% python3 -q
>>> import numpy as np
>>> import numpy.linalg as la
>>> np.set_printoptions(suppress=True, linewidth=140)
>>> W2 = np.array([[4, -2, 9], [9, 2, 1], [5, 9, 3]])
>>> rng = np.random.default_rng(8910)
>>> m1 = (rng.random((15, 3)) < 0.25) @ W2
>>> m1
array([[ 5,  9,  3],
       [ 9,  7, 12],
       [ 9,  2,  1],
       [18,  9, 13],
       [ 0,  0,  0],
       [ 0,  0,  0],
       [ 5,  9,  3],
       [ 5,  9,  3],
       [ 5,  9,  3],
       [ 5,  9,  3],
       [ 4, -2,  9],
       [ 5,  9,  3],
       [ 9,  2,  1],
       [ 4, -2,  9],
       [ 0,  0,  0]])
>>> A2 = np.c_[m1[:, :1] @ np.array([[3]]), np.array([0, 0, 0, 3, 1, 0, 2, 0, 2, 2, 0, 0, 0, 1, 0])]
>>> A2
array([[15,  0],
       [27,  0],
       [27,  0],
       [54,  3],
       [ 0,  1],
       [ 0,  0],
       [15,  2],
       [15,  0],
       [15,  2],
       [15,  2],
       [12,  0],
       [15,  0],
       [27,  0],
       [12,  1],
       [ 0,  0]])
>>> np.round(la.norm(la.qr(m1)[0].T @ A2, axis=0) ** 2 / ((A2 ** 2).sum(axis=0) + 1e-12), 2)
array([1.  , 0.51])
>>> la.matrix_rank(np.c_[m1, A2])
np.int64(4)
>>> hat = m1 @ la.solve(m1.T @ m1, m1.T)
>>> round(np.trace(hat), 2)
np.float64(3.0)
>>> np.round(la.eigvalsh(hat), 2) + 0
array([0., 0., 0., 0., 0., 0., 0., 0., 0., 0., 0., 0., 1., 1., 1.])
>>> cen = (m1 - m1.mean(axis=0)) / m1.std(axis=0)
>>> np.argwhere(np.abs(cen) > 2)
array([[3, 0],
       [3, 2]])
>>> c = la.lstsq(np.delete(cen, 1, axis=1), cen[:, 1])[0]
>>> np.abs(c).argmax()
np.int64(0)
>>> round(1 - np.var(cen[:, 1] - np.delete(cen, 1, axis=1) @ c), 2)
np.float64(0.22)
>>> E = np.array([[-13.01, 1.08, -12.07, 4.88],
...     [-4.02, 3.97, -5.85, 1.78],
...     [0.87, 2.02, -2.13, -2.96],
...     [2.12, 1.06, 5.99, 8.01]])
>>> E
array([[-13.01,   1.08, -12.07,   4.88],
       [ -4.02,   3.97,  -5.85,   1.78],
       [  0.87,   2.02,  -2.13,  -2.96],
       [  2.12,   1.06,   5.99,   8.01]])
>>> np.round((E + E.T) / 2, 2)
array([[-13.01,  -1.47,  -5.6 ,   3.5 ],
       [ -1.47,   3.97,  -1.91,   1.42],
       [ -5.6 ,  -1.91,  -2.13,   1.52],
       [  3.5 ,   1.42,   1.52,   8.01]])
>>> la.determinant(E)
Traceback (most recent call last):
  File "<python-input-22>", line 1, in <module>
    la.determinant(E)
    ^^^^^^^^^^^^^^
AttributeError: module 'numpy.linalg' has no attribute 'determinant'
>>> np.round((E - E.T) / 2, 2)
array([[ 0.  ,  2.55, -6.47,  1.38],
       [-2.55,  0.  , -3.93,  0.36],
       [ 6.47,  3.93,  0.  , -4.47],
       [-1.38, -0.36,  4.47,  0.  ]])
>>> x0 = np.array([-2, -1, 1, 2])
>>> target = E @ x0
>>> target.round(2)
array([ 22.63,   1.78, -11.81,  16.71])
>>> np.round(la.solve(E, target), 2)
array([-2., -1.,  1.,  2.])
>>> np.round(la.solve(E.T, E[0]), 2) + 0
array([1., 0., 0., 0.])
>>> np.round(la.solve(E, -2 * target), 2)
array([ 4.,  2., -2., -4.])
>>> np.round(la.solve(E, E[:, 3]), 2) + 0
array([0., 0., 0., 1.])
>>> np.round(la.solve(E, target + E[:, 1]), 2) + 0
array([-2.,  0.,  1.,  2.])
>>> x0 = np.array([7, 0, 4, 7])
>>> h = np.maximum(E @ x0, 0)
>>> np.tanh(E @ x0)
array([-1., -1., -1.,  1.])
>>> np.flatnonzero(h > 1e-9)
array([3])
>>> np.round(E.T @ h, 2)
array([201.12, 100.56, 568.27, 759.91])
>>> D = la.norm(m1[:, None] - m1[None], axis=-1)
>>> (D + 1e9 * np.eye(15)).round(6).argmin(axis=1)
array([ 6,  3, 12,  1,  5,  4,  0,  0,  0,  0, 13,  0,  2, 10,  4])
>>> D.shape
(15, 15)
>>> np.flatnonzero(D[10] < D.mean() / 2)
array([10, 13])
>>> np.round(la.norm(m1 - m1.mean(axis=0), axis=1), 2)
array([ 4.53,  8.85,  5.42, 15.86,  8.37,  8.37,  4.53,  4.53,  4.53,  4.53,  8.36,  4.53,  5.42,  8.36,  8.37])
>>> D[10].round(6).argsort(kind="stable")[:4]
array([10, 13,  4,  5])
>>> left, sigma, vt = la.svd(E)
>>> np.argmax(sigma[:-1] / (sigma[1:] + 1e-6)) + 1
np.int64(3)
>>> sigma.round(2)
array([20.26, 10.15,  4.42,  0.09])
>>> A2 = left[:, :3] @ np.diag(sigma[:3]) @ vt[:3]
>>> la.matrix_rank(E, rtol=0.05)
np.int64(3)
>>> np.round(np.abs(E - A2).max(), 2)
np.float64(0.04)
>>> A2 = np.array([[1, 1], [1, -1]])
>>> data = np.kron(A2, np.kron(A2, A2))[rng.permutation(8)][:3]
>>> data
array([[ 1, -1, -1,  1,  1, -1, -1,  1],
       [ 1,  1,  1,  1, -1, -1, -1, -1],
       [ 1,  1,  1,  1,  1,  1,  1,  1]])
>>> # columns 1 and 2 are equal
>>> A2 = data + rng.integers(-2, 3, (3, 1)) @ rng.integers(-2, 3, (1, 8))
>>> A2
array([[-1, -1,  0,  0,  2, -3,  1, -1],
       [ 3,  1,  0,  2, -2,  1, -3,  1],
       [-3,  1,  3, -1,  3, -3,  5, -3]])
>>> np.round(la.svd(A2 - data, compute_uv=False), 2) + 0
array([10.68,  0.  ,  0.  ])
>>> np.abs(A2 - data).sum(axis=1)
array([11, 11, 22])
>>> A2 - data
array([[-2,  0,  1, -1,  1, -2,  2, -2],
       [ 2,  0, -1,  1, -1,  2, -2,  2],
       [-4,  0,  2, -2,  2, -4,  4, -4]])
>>> f = np.array([1, 3, 3])
>>> arr = -3 * np.eye(3) + np.outer(f, f)
>>> arr
array([[-2.,  3.,  3.],
       [ 3.,  6.,  9.],
       [ 3.,  9.,  6.]])
>>> np.einsum("ij,ji->", arr, arr)
np.float64(274.0)
>>> round(float(la.det(arr[::-1])), 2)
-144.0
>>> round(la.det(arr.T), 2)
np.float64(144.0)
>>> lab = rng.permutation(3)
>>> lab
array([0, 1, 2])
>>> A2 = arr[lab][:, lab]
>>> np.round(np.sort(np.abs(la.eigvals(A2))), 2)
array([ 3.,  3., 16.])
>>> round(float(la.det(A2)), 2), round(la.det(arr[lab]), 2)
(144.0, np.float64(144.0))
>>> ev, vecs = la.eigh(arr)
>>> x0 = np.array([7, 3, 7])
>>> np.round(vecs * np.abs(ev) @ vecs.T, 2)
array([[3.68, 2.05, 2.05],
       [2.05, 9.16, 6.16],
       [2.05, 6.16, 9.16]])
>>> (np.sign(vecs[:, -1].round(6)) == np.sign(vecs[0, -1].round(6))).astype(int)
array([1, 1, 1])
>>> np.round(vecs * np.maximum(ev, 0) @ vecs.T, 2)
array([[0.84, 2.53, 2.53],
       [2.53, 7.58, 7.58],
       [2.53, 7.58, 7.58]])
>>> np.abs(arr).sum(axis=1).max(), np.abs(ev).max()
(np.float64(18.0), np.float64(16.0))
>>> round(float(x0 @ arr @ x0 / (x0 @ x0)), 2), ev[0], ev[-1]
(9.79, np.float64(-3.0), np.float64(16.0))
>>> f, v = data[1], data[2]
>>> f @ f
np.int64(8)
>>> p = (f @ v) / (f @ f) * f
>>> v - p
array([1., 1., 1., 1., 1., 1., 1., 1.])
>>> np.outer(f, v)
array([[ 1,  1,  1,  1,  1,  1,  1,  1],
       [ 1,  1,  1,  1,  1,  1,  1,  1],
       [ 1,  1,  1,  1,  1,  1,  1,  1],
       [ 1,  1,  1,  1,  1,  1,  1,  1],
       [-1, -1, -1, -1, -1, -1, -1, -1],
       [-1, -1, -1, -1, -1, -1, -1, -1],
       [-1, -1, -1, -1, -1, -1, -1, -1],
       [-1, -1, -1, -1, -1, -1, -1, -1]])
>>> np.round(la.norm(f + v) ** 2 + la.norm(f - v) ** 2, 2)
np.float64(32.0)
>>> ev, vecs = la.eig(arr)
>>> np.round(arr @ vecs[:, 0] - ev[0] * vecs[:, 0], 2) + 0
array([0., 0., 0.])
>>> np.round(np.sort(la.eigvals(la.inv(arr))), 2)
array([-0.33, -0.33,  0.06])
>>> feats = np.load("data.npy")
>>> feats.round(2)
array([[-0.35,  0.77,  0.54],
       [ 0.3 , -0.46,  0.84],
       [ 0.89,  0.45, -0.07]])
>>> np.round(la.pinv(feats), 2)
array([[-0.35,  0.3 ,  0.89],
       [ 0.77, -0.46,  0.45],
       [ 0.54,  0.84, -0.07]])
>>> np.round(feats[:, 1] @ feats[:, 2], 2)
np.float64(-0.0)
>>> x0 = np.array([0, 2, 3])
>>> target = feats @ x0
>>> c, lr = np.zeros(3), 1 / la.norm(feats, 2) ** 2
>>> for i in range(150):
...     c -= lr * feats.T @ (feats @ c - target)
...     if i % 50 == 0: print(i, round(la.norm(feats @ c - target), 2))
... 
0 0.0
50 0.0
100 0.0
>>> c.round(2) + 0
array([0., 2., 3.])
>>> round(la.cond(feats), 2)
np.float64(1.0)
>>> f = np.array([1, 0])
>>> np.round(np.convolve(feats[0], f), 2)
array([-0.35,  0.77,  0.54,  0.  ])
>>> np.round(np.polyval(f, feats[0]), 2)
array([-0.35,  0.77,  0.54])
>>> theta = np.radians(90)
>>> Rm = np.eye(3)
>>> Rm[0, 0] = Rm[2, 2] = np.cos(theta)
>>> Rm[0, 2], Rm[2, 0] = -np.sin(theta), np.sin(theta)
>>> Rm.round(2) + 0
array([[ 0.,  0., -1.],
       [ 0.,  1.,  0.],
       [ 1.,  0.,  0.]])
>>> A2 = feats @ Rm.T
>>> A2.round(2)
array([[-0.54,  0.77, -0.35],
       [-0.84, -0.46,  0.3 ],
       [ 0.07,  0.45,  0.89]])
>>> def softmax(z):
...     e = np.exp(z - z.max(axis=-1, keepdims=True))
...     return e / e.sum(axis=-1, keepdims=True)
... 
>>> np.round(softmax(A2[2]), 2)
array([0.21, 0.31, 0.48])
>>> att = A2 @ A2.T / np.sqrt(3)
>>> np.round(softmax(att + np.triu(np.full(att.shape, -np.inf), 1)), 2)
array([[1.  , 0.  , 0.  ],
       [0.36, 0.64, 0.  ],
       [0.26, 0.26, 0.47]])
>>> softmax(att).round(6).argmax(axis=1)
array([0, 1, 2])
>>> A = np.load("run6.npy")
>>> A
array([[  0,  10,   6,   2],
       [-10,   0,  -1,   4],
       [ -6,   1,   0,  -4],
       [ -2,  -4,   4,   0]])
>>> # skew-symmetric
>>> lab = rng.permutation(4)
>>> A2 = A[:, lab] * rng.choice([-1, 1], 4)
>>> A2
array([[  0,  10,   6,  -2],
       [-10,   0,  -1,  -4],
       [ -6,   1,   0,   4],
       [ -2,  -4,   4,   0]])
>>> left, _, vt = la.svd(A.T @ A2)
>>> lab
array([0, 1, 2, 3])
>>> np.round(la.lstsq(A, A2)[0], 2) + 0
array([[ 1.,  0.,  0.,  0.],
       [ 0.,  1.,  0.,  0.],
       [ 0.,  0.,  1.,  0.],
       [ 0.,  0.,  0., -1.]])
>>> np.round(left @ vt, 2) + 0
array([[ 1.,  0.,  0.,  0.],
       [ 0.,  1.,  0.,  0.],
       [ 0.,  0.,  1.,  0.],
       [ 0.,  0.,  0., -1.]])
>>> x0 = np.array([-3, -1, 3, -2])
>>> target = A @ x0
>>> c, lr = np.zeros(4), 1 / la.norm(A, 2) ** 2
>>> for i in range(200):
...     c -= lr * A.T @ (A @ c - target)
...     if i % 50 == 0: print(i, round(la.norm(A @ c - target), 2))
... 
0 17.37
50 0.0
100 0.0
150 0.0
>>> c.round(2)
array([-3., -1.,  3., -2.])
>>> hat = np.triu(np.array([[4, 2, 4, 5], [6, 6, 7, 7], [1, 5, 3, 2], [0, 1, 7, 1]]), 1) + np.eye(4)
>>> A2 = hat @ A @ la.inv(hat)
>>> hat @ A - A @ hat
array([[-54., -16., -52., -90.],
       [-56.,  -1.,  68.,  24.],
       [ -4.,   4.,  25.,  23.],
       [  0.,   4.,  36.,  30.]])
>>> A2
array([[ -54.,  102., -474.,  498.],
       [ -66.,  111., -486.,  501.],
       [ -10.,   13.,  -43.,   41.],
       [  -2.,    0.,   12.,  -14.]])
>>> np.round(np.poly(A2), 2) + 0
array([   1.,    0.,  173.,    0., 4356.])
>>> A.reshape(-1, 2)
array([[  0,  10],
       [  6,   2],
       [-10,   0],
       [ -1,   4],
       [ -6,   1],
       [  0,  -4],
       [ -2,  -4],
       [  4,   0]])
>>> blk = A.reshape(4, 2, -1)
>>> np.swapaxes(blk, 1, 2)[2]
array([[-6,  0],
       [ 1, -4]])
>>> blk.transpose(1, 0, 2)
array([[[  0,  10],
        [-10,   0],
        [ -6,   1],
        [ -2,  -4]],

       [[  6,   2],
        [ -1,   4],
        [  0,  -4],
        [  4,   0]]])
>>> np.einsum("ihd,jhd->hij", blk, blk).shape
(2, 4, 4)
>>> A2 = A / la.norm(A, axis=1, keepdims=True)
>>> G = A2 @ A2.T
>>> np.round(np.degrees(np.arccos(np.clip(G[1, 3], -1, 1))), 2)
np.float64(75.73)
>>> np.argwhere(np.triu(np.abs(G) > 0.95, 1))
array([], shape=(0, 2), dtype=int64)
>>> W0 = np.array([[1.0, 0.7, 0.49, 0.34],
...     [0.7, 1.0, 0.7, 0.49],
...     [0.49, 0.7, 1.0, 0.7],
...     [0.34, 0.49, 0.7, 1.0]])
>>> # equal to its transpose
>>> lab = rng.permutation(3)
>>> lab
array([2, 0, 1])
>>> A2 = feats[lab][:, lab]
>>> np.round(np.diag(A2), 2)
array([-0.07, -0.35, -0.46])
>>> np.allclose(A2, feats)
False
>>> f = np.array([0, 2, 2])
>>> np.round(np.convolve(W0[3], f), 2)
array([0.  , 0.68, 1.66, 2.38, 3.4 , 2.  ])
>>> np.round(np.array([np.convolve(row, f, "same") for row in W0]), 2)
array([[2.  , 3.4 , 2.38, 1.66],
       [1.4 , 3.4 , 3.4 , 2.38],
       [0.98, 2.38, 3.4 , 3.4 ],
       [0.68, 1.66, 2.38, 3.4 ]])
>>> np.round(np.cross(W0[3, :3], W0[0, :3]), 2)
array([-0.25,  0.53, -0.25])
>>> np.polyval(f, W0[3])
array([2.68, 2.98, 3.4 , 4.  ])
>>> J = np.load("w.npy")
>>> J
array([[0, 0, 0],
       [3, 1, 3],
       [1, 0, 3],
       [1, 0, 2],
       [2, 0, 5],
       [2, 0, 5],
       [3, 1, 3],
       [0, 0, 0],
       [3, 1, 3],
       [0, 0, 0],
       [1, 0, 2],
       [0, 0, 0],
       [1, 0, 3],
       [1, 0, 2],
       [4, 1, 6],
       [0, 0, 0],
       [1, 0, 3]])
>>> left, sigma, vt = la.svd(J)
>>> np.argmax(sigma[:-1] / (sigma[1:] + 1e-6)) + 1
np.int64(2)
>>> sigma.round(2)
array([14.31,  2.88,  0.24])
>>> A2 = left[:, :2] @ np.diag(sigma[:2]) @ vt[:2]
>>> round(np.abs(J - A2).max(), 2)
np.float64(0.09)
>>> la.matrix_rank(J, rtol=0.05)
np.int64(2)
>>> la.matrix_rank(A2)
np.int64(2)
>>> J @ J
Traceback (most recent call last):
  File "<python-input-160>", line 1, in <module>
    J @ J
    ~~^~~
ValueError: matmul: Input operand 1 has a mismatch in its core dimension 0, with gufunc signature (n?,k),(k,m?)->(n?,m?) (size 17 is different from 3)
>>> G = J.T @ J
>>> G
array([[ 57,  13,  86],
       [ 13,   4,  15],
       [ 86,  15, 152]])
>>> (J @ J.T).shape
(17, 17)
>>> np.trace(G), (J ** 2).sum()
(np.int64(213), np.int64(213))
>>> np.allclose(G @ G.T, G.T @ G)
True
>>> (G + G.T) / 2
array([[ 57.,  13.,  86.],
       [ 13.,   4.,  15.],
       [ 86.,  15., 152.]])
>>> la.matrix_power(G, 2)
array([[10814,  2083, 18169],
       [ 2083,   410,  3458],
       [18169,  3458, 30725]])
>>> np.allclose(G, G.T)
True
>>> G.inv()
Traceback (most recent call last):
  File "<python-input-169>", line 1, in <module>
    G.inv()
    ^^^^^
AttributeError: 'numpy.ndarray' object has no attribute 'inv'
>>> x0 = np.array([2, 1, 1])
>>> target = J @ x0
>>> target
array([ 0, 10,  5,  4,  9,  9, 10,  0, 10,  0,  4,  0,  5,  4, 15,  0,  5])
>>> try:
...     la.solve(J, target)
... except la.LinAlgError as e:
...     print(repr(e))
... 
LinAlgError('Last 2 dimensions of the array must be square')
>>> target = target + 0.1 * rng.normal(size=17)
>>> target.round(2)
array([-0.17, 10.02,  5.03,  4.12,  8.98,  8.93,  9.85,  0.09, 10.13,  0.12,  4.16, -0.08,  4.93,  3.85, 14.9 ,  0.04,  4.91])
>>> c, *_ = la.lstsq(J, target)
>>> np.round(J.T @ (target - J @ c), 2) + 0
array([0., 0., 0.])
>>> c.round(2)
array([2.22, 0.6 , 0.9 ])
>>> [round(float(la.norm(la.solve(J.T @ J + lam * np.eye(3), J.T @ target))), 2) for lam in (0, 1, 10, 100)]
[2.48, 2.35, 1.98, 1.32]
